% ipython --no-banner

In [1]: import numpy as np

In [2]: np.set_printoptions(precision=2, suppress=True, linewidth=200, floatmode="fixed")

In [3]: X = np.load("run10.npy")

In [4]: X
Out[4]: 
array([[-2, -1,  0,  1,  2],
       [ 3,  4,  5,  6,  7],
       [ 8,  9, 10, 11, 12],
       [13, 14, 15, 16, 17],
       [18, 19, 20, 21, 22],
       [23, 24, 25, 26, 27],
       [28, 29, 30, 31, 32]])

In [5]: left, sig, vt = np.linalg.svd(X)

In [6]: np.argmax(sig[:-1] / (sig[1:] + 1e-6)) + 1
Out[6]: np.int64(2)

In [7]: sig.round(2) + 0
Out[7]: array([106.88,   4.63,   0.00,   0.00,   0.00])

In [8]: Y = left[:, :2] @ np.diag(sig[:2]) @ vt[:2]

In [9]: round(np.abs(X - Y).max(), 2)
Out[9]: np.float64(0.0)

In [10]: round(np.linalg.norm(X - Y) / np.linalg.norm(X), 2)
Out[10]: np.float64(0.0)

In [11]: W0 = np.loadtxt("sample0.csv", delimiter=",")

In [12]: W0
Out[12]: 
array([[ 0.24,  0.15,  0.24, -0.05,  0.15, -0.24, -0.15],
       [ 0.15,  0.09,  0.15, -0.03,  0.09, -0.15, -0.09],
       [ 0.24,  0.15,  0.24, -0.05,  0.15, -0.24, -0.15],
       [-0.05, -0.03, -0.05,  0.01, -0.03,  0.05,  0.03],
       [ 0.15,  0.09,  0.15, -0.03,  0.09, -0.15, -0.09],
       [-0.24, -0.15, -0.24,  0.05, -0.15,  0.24,  0.15],
       [-0.15, -0.09, -0.15,  0.03, -0.09,  0.15,  0.09]])

In [13]: x = np.array([2, -2, -1, 1, 2, -3, -1])

In [14]: np.linalg.eigvalsh(2 * W0 - np.eye(7))
Out[14]: array([-1.00, -1.00, -1.00, -1.00, -1.00, -1.00,  1.00])

In [15]: round(np.trace(W0), 2)
Out[15]: np.float64(1.0)

In [16]: rng = np.random.default_rng(62882)

In [17]: z = rng.permutation(7)

In [18]: z
Out[18]: array([1, 4, 5, 3, 2, 0, 6])

In [19]: Y = W0[z][:, z]

In [20]: Y
Out[20]: 
array([[ 0.09,  0.09, -0.15, -0.03,  0.15,  0.15, -0.09],
       [ 0.09,  0.09, -0.15, -0.03,  0.15,  0.15, -0.09],
       [-0.15, -0.15,  0.24,  0.05, -0.24, -0.24,  0.15],
       [-0.03, -0.03,  0.05,  0.01, -0.05, -0.05,  0.03],
       [ 0.15,  0.15, -0.24, -0.05,  0.24,  0.24, -0.15],
       [ 0.15,  0.15, -0.24, -0.05,  0.24,  0.24, -0.15],
       [-0.09, -0.09,  0.15,  0.03, -0.15, -0.15,  0.09]])

In [21]: round(np.linalg.norm(Y, 2) / np.linalg.norm(Y), 2)
Out[21]: np.float64(1.0)

In [22]: [round(float(x), 2) for x in np.linalg.svd(Y, compute_uv=False)[:3]]
Out[22]: [1.0, 0.0, 0.0]

In [23]: left, sig, vt = np.linalg.svd(W0)

In [24]: np.argmax(sig[:-1] / (sig[1:] + 1e-6)) + 1
Out[24]: np.int64(1)

In [25]: Y = left[:, :1] @ np.diag(sig[:1]) @ vt[:1]

In [26]: Y
Out[26]: 
array([[ 0.24,  0.15,  0.24, -0.05,  0.15, -0.24, -0.15],
       [ 0.15,  0.09,  0.15, -0.03,  0.09, -0.15, -0.09],
       [ 0.24,  0.15,  0.24, -0.05,  0.15, -0.24, -0.15],
       [-0.05, -0.03, -0.05,  0.01, -0.03,  0.05,  0.03],
       [ 0.15,  0.09,  0.15, -0.03,  0.09, -0.15, -0.09],
       [-0.24, -0.15, -0.24,  0.05, -0.15,  0.24,  0.15],
       [-0.15, -0.09, -0.15,  0.03, -0.09,  0.15,  0.09]])

In [27]: F = np.load("arr.npy")

In [28]: F
Out[28]: 
array([[ 0,  0,  0,  0],
       [ 1, -1,  0,  0],
       [-1,  0,  1,  0],
       [ 0,  0,  2,  0],
       [-3,  0,  0,  0],
       [ 0,  0,  0,  0],
       [ 0,  0,  0,  0],
       [ 0,  0,  0, -3],
       [-3,  0,  0,  0]])

In [29]: ev, V = np.linalg.eigh(W0)

In [30]: ev.round(2) + 0
Out[30]: array([0.00, 0.00, 0.00, 0.00, 0.00, 0.00, 1.00])

In [31]: np.round(V.T @ V, 2) + 0
Out[31]: 
array([[1.00, 0.00, 0.00, 0.00, 0.00, 0.00, 0.00],
       [0.00, 1.00, 0.00, 0.00, 0.00, 0.00, 0.00],
       [0.00, 0.00, 1.00, 0.00, 0.00, 0.00, 0.00],
       [0.00, 0.00, 0.00, 1.00, 0.00, 0.00, 0.00],
       [0.00, 0.00, 0.00, 0.00, 1.00, 0.00, 0.00],
       [0.00, 0.00, 0.00, 0.00, 0.00, 1.00, 0.00],
       [0.00, 0.00, 0.00, 0.00, 0.00, 0.00, 1.00]])

In [32]: np.abs(V[:, -1]).round(6).argmax()
Out[32]: np.int64(0)

In [33]: np.linalg.eigvalsh(W0 + -3 * np.eye(7))
Out[33]: array([-3.00, -3.00, -3.00, -3.00, -3.00, -3.00, -2.00])

In [34]: np.unique(ev.round(6) + 0, return_counts=True)[1]
Out[34]: array([6, 1])

In [35]: x = np.array([5, 0, 2, 0])

In [36]: h = np.maximum(F @ x, 0)

In [37]: np.tanh(F @ x)
Out[37]: array([ 0.00,  1.00, -1.00,  1.00, -1.00,  0.00,  0.00,  0.00, -1.00])

In [38]: np.maximum(F @ x, 0) - np.maximum(-F @ x, 0)
Out[38]: array([  0,   5,  -3,   4, -15,   0,   0,   0, -15])

In [39]: np.maximum(F @ (3 * x), 0)
Out[39]: array([ 0, 15,  0, 12,  0,  0,  0,  0,  0])

In [40]: z = rng.permutation(4)

In [41]: Y = F[:, z] * rng.choice([-1, 1], 4)

In [42]: Y
Out[42]: 
array([[ 0,  0,  0,  0],
       [ 0, -1,  0,  1],
       [-1,  1,  0,  0],
       [-2,  0,  0,  0],
       [ 0,  3,  0,  0],
       [ 0,  0,  0,  0],
       [ 0,  0,  0,  0],
       [ 0,  0,  3,  0],
       [ 0,  3,  0,  0]])

In [43]: left, _, vt = np.linalg.svd(F.T @ Y)

In [44]: np.round(left @ vt, 2) + 0
Out[44]: 
array([[ 0.00, -1.00,  0.00,  0.00],
       [ 0.00,  0.00,  0.00, -1.00],
       [-1.00,  0.00,  0.00,  0.00],
       [ 0.00,  0.00, -1.00,  0.00]])

In [45]: z
Out[45]: array([2, 0, 3, 1])

In [46]: w1 = np.array([[6, 9, 3], [6, 7, 7], [2, 8, 8], [3, 8, 6]])

In [47]: beta = np.array([-2, -3, -3])

In [48]: act = np.maximum(F @ w1 + beta, 0)

In [49]: np.linalg.matrix_rank(act)
Out[49]: np.int64(2)

In [50]: (act > 0).astype(int)
Out[50]: 
array([[0, 0, 0],
       [0, 0, 0],
       [0, 0, 1],
       [1, 1, 1],
       [0, 0, 0],
       [0, 0, 0],
       [0, 0, 0],
       [0, 0, 0],
       [0, 0, 0]])

In [51]: Z = np.array([[0, 1, 3], [0, 1, 1], [1, 2, 0]])

In [52]: w1 @ Z
Out[52]: 
array([[ 3, 21, 27],
       [ 7, 27, 25],
       [ 8, 26, 14],
       [ 6, 23, 17]])

In [53]: (act @ Z).round(6).argmax(axis=1)
Out[53]: array([0, 0, 1, 1, 0, 0, 0, 0, 0])

In [54]: def softmax(z):
    ...:     e = np.exp(z - z.max(axis=-1, keepdims=True))
    ...:     return e / e.sum(axis=-1, keepdims=True)
    ...: 

In [55]: softmax(F[7] + 4)
Out[55]: array([0.33, 0.33, 0.33, 0.02])

In [56]: att = F @ F.T / np.sqrt(4)

In [57]: np.round(softmax(att), 2) + 0
Out[57]: 
array([[0.11, 0.11, 0.11, 0.11, 0.11, 0.11, 0.11, 0.11, 0.11],
       [0.11, 0.31, 0.07, 0.11, 0.03, 0.11, 0.11, 0.11, 0.03],
       [0.05, 0.03, 0.14, 0.14, 0.24, 0.05, 0.05, 0.05, 0.24],
       [0.06, 0.06, 0.16, 0.43, 0.06, 0.06, 0.06, 0.06, 0.06],
       [0.01, 0.00, 0.02, 0.01, 0.47, 0.01, 0.01, 0.01, 0.47],
       [0.11, 0.11, 0.11, 0.11, 0.11, 0.11, 0.11, 0.11, 0.11],
       [0.11, 0.11, 0.11, 0.11, 0.11, 0.11, 0.11, 0.11, 0.11],
       [0.01, 0.01, 0.01, 0.01, 0.01, 0.01, 0.01, 0.92, 0.01],
       [0.01, 0.00, 0.02, 0.01, 0.47, 0.01, 0.01, 0.01, 0.47]])

In [58]: r0 = np.array([-2, 2, -3, 2, -3, -1, -2, 2, 1])

In [59]: v = np.array([2, 4, 5, 3, 3])

In [60]: A = np.outer(r0, v)

In [61]: A
Out[61]: 
array([[ -4,  -8, -10,  -6,  -6],
       [  4,   8,  10,   6,   6],
       [ -6, -12, -15,  -9,  -9],
       [  4,   8,  10,   6,   6],
       [ -6, -12, -15,  -9,  -9],
       [ -2,  -4,  -5,  -3,  -3],
       [ -4,  -8, -10,  -6,  -6],
       [  4,   8,  10,   6,   6],
       [  2,   4,   5,   3,   3]])

In [62]: left, sig, vt = np.linalg.svd(A)

In [63]: sig.round(2) + 0
Out[63]: array([50.20,  0.00,  0.00,  0.00,  0.00])

In [64]: Y = left[:, :1] @ np.diag(sig[:1]) @ vt[:1]

In [65]: np.linalg.matrix_rank(A, rtol=0.05)
Out[65]: np.int64(1)

In [66]: np.linalg.matrix_rank(Y)
Out[66]: np.int64(1)

In [67]: np.unique(A.round(6), axis=0).shape
Out[67]: (5, 5)

In [68]: np.linalg.lstsq(A[:-1].T, A[-1])[2]
Out[68]: np.int32(1)

In [69]: round(np.trace(np.linalg.pinv(A) @ A), 2)
Out[69]: np.float64(1.0)

In [70]: np.abs(np.diag(np.linalg.qr(A)[1])) > 1e-9
Out[70]: array([ True, False, False, False, False])

In [71]: gram = A.T @ A

In [72]: np.linalg.matrix_rank(gram)
Out[72]: np.int64(1)

In [73]: np.allclose(gram, gram.T)
Out[73]: True

In [74]: (A @ A.T).shape
Out[74]: (9, 9)

In [75]: np.round(np.linalg.svd(A, compute_uv=False) ** 2, 2) + 0
Out[75]: array([2520.00,    0.00,    0.00,    0.00,    0.00])

In [76]: gram
Out[76]: 
array([[ 160,  320,  400,  240,  240],
       [ 320,  640,  800,  480,  480],
       [ 400,  800, 1000,  600,  600],
       [ 240,  480,  600,  360,  360],
       [ 240,  480,  600,  360,  360]])

In [77]: Y = np.array([[-2, -2], [1, 1]])

In [78]: J = np.kron(np.eye(2, dtype=int), Y)

In [79]: J
Out[79]: 
array([[-2, -2,  0,  0],
       [ 1,  1,  0,  0],
       [ 0,  0, -2, -2],
       [ 0,  0,  1,  1]])

In [80]: np.unique(J.round(6), axis=0).shape
Out[80]: (4, 4)

In [81]: np.round(np.trace(np.linalg.pinv(J) @ J), 2)
Out[81]: np.float64(2.0)

In [82]: np.allclose(J[:-1].T @ np.linalg.lstsq(J[:-1].T, J[-1])[0], J[-1])
Out[82]: True

In [83]: np.linalg.lstsq(J[:-1].T, J[-1])[2]
Out[83]: np.int32(2)

In [84]: left, sig, vt = np.linalg.svd(J)

In [85]: V = vt[:(sig > 1e-8).sum()]

In [86]: x = J[0] + -1 * J[2] + rng.integers(2) * np.eye(4)[3]

In [87]: x
Out[87]: array([-2.00, -2.00,  2.00,  3.00])

In [88]: round(np.linalg.norm(x - V.T @ V @ x), 2)
Out[88]: np.float64(0.71)

In [89]: np.diag(V.T @ V)
Out[89]: array([0.50, 0.50, 0.50, 0.50])

In [90]: np.linalg.matrix_rank(np.vstack([J, x]))
Out[90]: np.int64(3)

In [91]: round(float(np.linalg.det(J[::-1])), 2)
Out[91]: 0.0

In [92]: round(float(np.linalg.det(2 * J)), 2), round(float(np.linalg.det(J)), 2)
Out[92]: (0.0, 0.0)

In [93]: np.kron(np.eye(2, dtype=int), J)
Out[93]: 
array([[-2, -2,  0,  0,  0,  0,  0,  0],
       [ 1,  1,  0,  0,  0,  0,  0,  0],
       [ 0,  0, -2, -2,  0,  0,  0,  0],
       [ 0,  0,  1,  1,  0,  0,  0,  0],
       [ 0,  0,  0,  0, -2, -2,  0,  0],
       [ 0,  0,  0,  0,  1,  1,  0,  0],
       [ 0,  0,  0,  0,  0,  0, -2, -2],
       [ 0,  0,  0,  0,  0,  0,  1,  1]])

In [94]: M = np.load("dump.npy")

In [95]: M
Out[95]: 
array([[ 2,  0,  0,  0],
       [ 0, -1,  0,  0],
       [ 0,  0,  2,  0],
       [ 0,  0,  0, -1]])

In [96]: ev, V = np.linalg.eigh(M)

In [97]: x = np.array([3, 2, 3, 3])

In [98]: np.abs(M).sum(axis=1).max(), np.abs(ev).max()
Out[98]: (np.int64(2), np.float64(2.0))

In [99]: x @ M @ x
Out[99]: np.int64(23)

In [100]: E = np.arange(50).reshape(10, 5) + 4

In [101]: E
Out[101]: 
array([[ 4,  5,  6,  7,  8],
       [ 9, 10, 11, 12, 13],
       [14, 15, 16, 17, 18],
       [19, 20, 21, 22, 23],
       [24, 25, 26, 27, 28],
       [29, 30, 31, 32, 33],
       [34, 35, 36, 37, 38],
       [39, 40, 41, 42, 43],
       [44, 45, 46, 47, 48],
       [49, 50, 51, 52, 53]])

In [102]: Xc = E - E.mean(axis=0)

In [103]: left, sig, vt = np.linalg.svd(Xc, full_matrices=False)

In [104]: (sig ** 2).sum() ** 2 / (sig ** 4).sum()
Out[104]: np.float64(1.0)

In [105]: np.round(sig ** 2 / (sig ** 2).sum(), 2) + 0
Out[105]: array([1.00, 0.00, 0.00, 0.00, 0.00])

In [106]: Xc.mean(axis=0)
Out[106]: array([0.00, 0.00, 0.00, 0.00, 0.00])

In [107]: vt[0] * np.sign(vt[0, np.abs(vt[0]).argmax()])
Out[107]: array([0.45, 0.45, 0.45, 0.45, 0.45])

In [108]: sig.round(2) + 0
Out[108]: array([101.55,   0.00,   0.00,   0.00,   0.00])

In [109]: feats = np.load("a.npy")

In [110]: feats
Out[110]: 
array([[ 4,  4,  4,  4,  4,  4,  4,  4,  4,  4],
       [ 4,  8,  8,  8,  8,  8,  8,  8,  8,  8],
       [ 4,  8, 12, 12, 12, 12, 12, 12, 12, 12],
       [ 4,  8, 12, 16, 16, 16, 16, 16, 16, 16],
       [ 4,  8, 12, 16, 20, 20, 20, 20, 20, 20],
       [ 4,  8, 12, 16, 20, 24, 24, 24, 24, 24],
       [ 4,  8, 12, 16, 20, 24, 28, 28, 28, 28],
       [ 4,  8, 12, 16, 20, 24, 28, 32, 32, 32],
       [ 4,  8, 12, 16, 20, 24, 28, 32, 36, 36],
       [ 4,  8, 12, 16, 20, 24, 28, 32, 36, 40]])

In [111]: ev, V = np.linalg.eigh(feats)

In [112]: np.abs(V[:, -1]).round(6).argmax()
Out[112]: np.int64(9)

In [113]: ev
Out[113]: array([  1.02,   1.10,   1.23,   1.46,   1.86,   2.57,   4.00,   7.49,  20.20, 179.06])

In [114]: np.round(V.T @ V, 2) + 0
Out[114]: 
array([[1.00, 0.00, 0.00, 0.00, 0.00, 0.00, 0.00, 0.00, 0.00, 0.00],
       [0.00, 1.00, 0.00, 0.00, 0.00, 0.00, 0.00, 0.00, 0.00, 0.00],
       [0.00, 0.00, 1.00, 0.00, 0.00, 0.00, 0.00, 0.00, 0.00, 0.00],
       [0.00, 0.00, 0.00, 1.00, 0.00, 0.00, 0.00, 0.00, 0.00, 0.00],
       [0.00, 0.00, 0.00, 0.00, 1.00, 0.00, 0.00, 0.00, 0.00, 0.00],
       [0.00, 0.00, 0.00, 0.00, 0.00, 1.00, 0.00, 0.00, 0.00, 0.00],
       [0.00, 0.00, 0.00, 0.00, 0.00, 0.00, 1.00, 0.00, 0.00, 0.00],
       [0.00, 0.00, 0.00, 0.00, 0.00, 0.00, 0.00, 1.00, 0.00, 0.00],
       [0.00, 0.00, 0.00, 0.00, 0.00, 0.00, 0.00, 0.00, 1.00, 0.00],
       [0.00, 0.00, 0.00, 0.00, 0.00, 0.00, 0.00, 0.00, 0.00, 1.00]])

In [115]: (ev > 1e-8).sum(), (ev < -1e-8).sum()
Out[115]: (np.int64(10), np.int64(0))

In [116]: V @ np.diag(ev) @ V.T
Out[116]: 
array([[ 4.00,  4.00,  4.00,  4.00,  4.00,  4.00,  4.00,  4.00,  4.00,  4.00],
       [ 4.00,  8.00,  8.00,  8.00,  8.00,  8.00,  8.00,  8.00,  8.00,  8.00],
       [ 4.00,  8.00, 12.00, 12.00, 12.00, 12.00, 12.00, 12.00, 12.00, 12.00],
       [ 4.00,  8.00, 12.00, 16.00, 16.00, 16.00, 16.00, 16.00, 16.00, 16.00],
       [ 4.00,  8.00, 12.00, 16.00, 20.00, 20.00, 20.00, 20.00, 20.00, 20.00],
       [ 4.00,  8.00, 12.00, 16.00, 20.00, 24.00, 24.00, 24.00, 24.00, 24.00],
       [ 4.00,  8.00, 12.00, 16.00, 20.00, 24.00, 28.00, 28.00, 28.00, 28.00],
       [ 4.00,  8.00, 12.00, 16.00, 20.00, 24.00, 28.00, 32.00, 32.00, 32.00],
       [ 4.00,  8.00, 12.00, 16.00, 20.00, 24.00, 28.00, 32.00, 36.00, 36.00],
       [ 4.00,  8.00, 12.00, 16.00, 20.00, 24.00, 28.00, 32.00, 36.00, 40.00]])

In [117]: np.unique(ev.round(6) + 0, return_counts=True)[1]
Out[117]: array([1, 1, 1, 1, 1, 1, 1, 1, 1, 1])

In [118]: np.round(V.T @ feats @ V, 2) + 0
Out[118]: 
array([[  1.02,   0.00,   0.00,   0.00,   0.00,   0.00,   0.00,   0.00,   0.00,   0.00],
       [  0.00,   1.10,   0.00,   0.00,   0.00,   0.00,   0.00,   0.00,   0.00,   0.00],
       [  0.00,   0.00,   1.23,   0.00,   0.00,   0.00,   0.00,   0.00,   0.00,   0.00],
       [  0.00,   0.00,   0.00,   1.46,   0.00,   0.00,   0.00,   0.00,   0.00,   0.00],
       [  0.00,   0.00,   0.00,   0.00,   1.86,   0.00,   0.00,   0.00,   0.00,   0.00],
       [  0.00,   0.00,   0.00,   0.00,   0.00,   2.57,   0.00,   0.00,   0.00,   0.00],
       [  0.00,   0.00,   0.00,   0.00,   0.00,   0.00,   4.00,   0.00,   0.00,   0.00],
       [  0.00,   0.00,   0.00,   0.00,   0.00,   0.00,   0.00,   7.49,   0.00,   0.00],
       [  0.00,   0.00,   0.00,   0.00,   0.00,   0.00,   0.00,   0.00,  20.20,   0.00],
       [  0.00,   0.00,   0.00,   0.00,   0.00,   0.00,   0.00,   0.00,   0.00, 179.06]])

In [119]: np.linalg.svd(feats, compute_uv=False)
Out[119]: array([179.06,  20.20,   7.49,   4.00,   2.57,   1.86,   1.46,   1.23,   1.10,   1.02])
